In [1]: import numpy as np

In [2]: np.set_printoptions(suppress=True, linewidth=200)

In [3]: def tidy(a):
   ...:     return np.round(a, 2) + 0
   ...: 

In [4]: rng = np.random.default_rng(127682)

In [5]: feats = np.triu(rng.random((4, 4)) < 0.6, 1).astype(int)

In [6]: feats = feats + feats.T

In [7]: print(feats)
[[0 1 1 0]
 [1 0 1 1]
 [1 1 0 0]
 [0 1 0 0]]

In [8]: print(tidy(np.linalg.eigvalsh(feats).min()))
-1.48

In [9]: vals, vecs = np.linalg.eigh(feats)

In [10]: vec = np.array([0, 1, 2, 0])

In [11]: print(tidy(vecs * np.maximum(vals, 0) @ vecs.T))
[[0.64 0.66 0.64 0.23]
 [0.66 0.83 0.66 0.44]
 [0.64 0.66 0.64 0.23]
 [0.23 0.44 0.23 0.38]]

In [12]: print(tidy(vecs * np.abs(vals) @ vecs.T))
[[ 1.27  0.33  0.27  0.45]
 [ 0.33  1.66  0.33 -0.12]
 [ 0.27  0.33  1.27  0.45]
 [ 0.45 -0.12  0.45  0.76]]

In [13]: proj = np.triu(np.array([[-2, -2, 2, -2], [2, -2, 2, -2], [3, 1, -2, 0], [1, 0, 0, 2]]), 1) + np.eye(4)

In [14]: Y = proj @ feats @ np.linalg.inv(proj)

In [15]: print(np.linalg.matrix_rank(Y))
4

In [16]: Y = np.array([[2, 0, 0, 3],
    ...:     [0, 1, 2, 0],
    ...:     [3, 0, 0, 3],
    ...:     [0, 0, 0, 2],
    ...:     [3, 1, 3, 0],
    ...:     [2, 3, 3, 1]])

In [17]: basis = np.array([[0, -2, 0, 3, -1, 0, -1, 0, 3, -3, 2, -3, 2],
    ...:     [2, 3, 1, -2, 0, 3, 0, 1, -2, 3, 2, 0, -2],
    ...:     [1, 2, 1, -1, 0, 3, 3, 2, 2, -1, -2, 3, -1],
    ...:     [-1, 0, 0, -1, -2, 1, 1, -3, -3, 2, 3, -2, 2]])

In [18]: J = Y @ basis

In [19]: print(J)
[[ -3  -4   0   3  -8   3   1  -9  -3   0  13 -12  10]
 [  4   7   3  -4   0   9   6   5   2   1  -2   6  -4]
 [ -3  -6   0   6  -9   3   0  -9   0  -3  15 -15  12]
 [ -2   0   0  -2  -4   2   2  -6  -6   4   6  -4   4]
 [  5   3   4   4  -3  12   6   7  13  -9   2   0   1]
 [  8  11   6  -4  -4  19   8   6   3   2   7   1  -3]]

In [20]: print(tidy(np.linalg.norm(J)))
57.38

In [21]: print(np.abs(J).max())
19

In [22]: print(J - J[0])
[[  0   0   0   0   0   0   0   0   0   0   0   0   0]
 [  7  11   3  -7   8   6   5  14   5   1 -15  18 -14]
 [  0  -2   0   3  -1   0  -1   0   3  -3   2  -3   2]
 [  1   4   0  -5   4  -1   1   3  -3   4  -7   8  -6]
 [  8   7   4   1   5   9   5  16  16  -9 -11  12  -9]
 [ 11  15   6  -7   4  16   7  15   6   2  -6  13 -13]]

In [23]: print(J.shape)
(6, 13)

In [24]: print(J.sum(axis=1))
[-9 33 -9 -6 45 60]

In [25]: Y = J + rng.integers(-2, 3, (6, 4)) @ rng.integers(-2, 3, (4, 13))

In [26]: print(Y)
[[ -3  -6   4   1 -14  -5   5 -15   3   2   5 -16   6]
 [  0  10   6 -10  -7   6  12   1   3  -1  -4  10  -6]
 [ -7  -8   0  -4 -15  -5   0 -11  -6  -1  15 -15   8]
 [  2   5   1   0  -5   1   4  -6  -7   2   0   0   6]
 [  6  -2   5   7  -2  10   5   5  19  -6   0  -7  -1]
 [ 12  13   6   6   2  27   8   8   9   0   7   1   1]]

In [27]: print(np.abs(Y - J).sum(axis=1))
[56 47 44 31 36 44]

In [28]: print(Y - J)
[[  0  -2   4  -2  -6  -8   4  -6   6   2  -8  -4  -4]
 [ -4   3   3  -6  -7  -3   6  -4   1  -2  -2   4  -2]
 [ -4  -2   0 -10  -6  -8   0  -2  -6   2   0   0  -4]
 [  4   5   1   2  -1  -1   2   0  -1  -2  -6   4   2]
 [  1  -5   1   3   1  -2  -1  -2   6   3  -2  -7  -2]
 [  4   2   0  10   6   8   0   2   6  -2   0   0   4]]

In [29]: print(np.linalg.matrix_rank(Y - J, tol=1e-8))
4

In [30]: vals, vecs = np.linalg.eig(feats)

In [31]: print(tidy(np.sort(np.linalg.eigvals(feats.T))))
[-1.48 -1.    0.31  2.17]

In [32]: print(tidy(np.sort(np.linalg.eigvals(np.linalg.inv(feats)))))
[-1.   -0.68  0.46  3.21]

In [33]: print(tidy(feats @ vecs[:, 0] - vals[0] * vecs[:, 0]))
[0. 0. 0. 0.]

In [34]: F = np.load("m.npy")

In [35]: print(F)
[[ 5 -6 -3 -1 -6  6 -5 -8 -2  7 -8  0]
 [ 3 -1  4 -8 -8  0  1 -1  5 -3 -7  7]
 [ 5  7  2  3 -7 -8 -9  5  8  5 -9  4]
 [ 4 -4  7  6  6 -3 -4 -4  9 -6  8  0]
 [-3  7 -2  5 -5 -6 -8  4  3 -4  1  9]
 [-4  0  4  1 -2  0 -9 -3  4 -3  0 -6]
 [-7  8  6 -7  9  5  9  1  6  0 -3 -1]
 [-2  3 -6  1 -9 -4  4  4 -9  1  8 -6]
 [-2  2 -1 -3 -1 -1  9 -4 -8  6  7 -2]
 [ 5 -9 -9 -1 -8 -3 -3 -6  2 -2  7  1]
 [ 5  7  2  3 -7 -8 -9  5  8  5 -9  4]
 [ 0  0  7  0 -6  0 -1 -7 -1 -2  6  6]]

In [36]: print(np.unique(F.round(6), axis=0).shape)
(11, 12)

In [37]: print(np.linalg.lstsq(F[:-1].T, F[-1])[2])
10
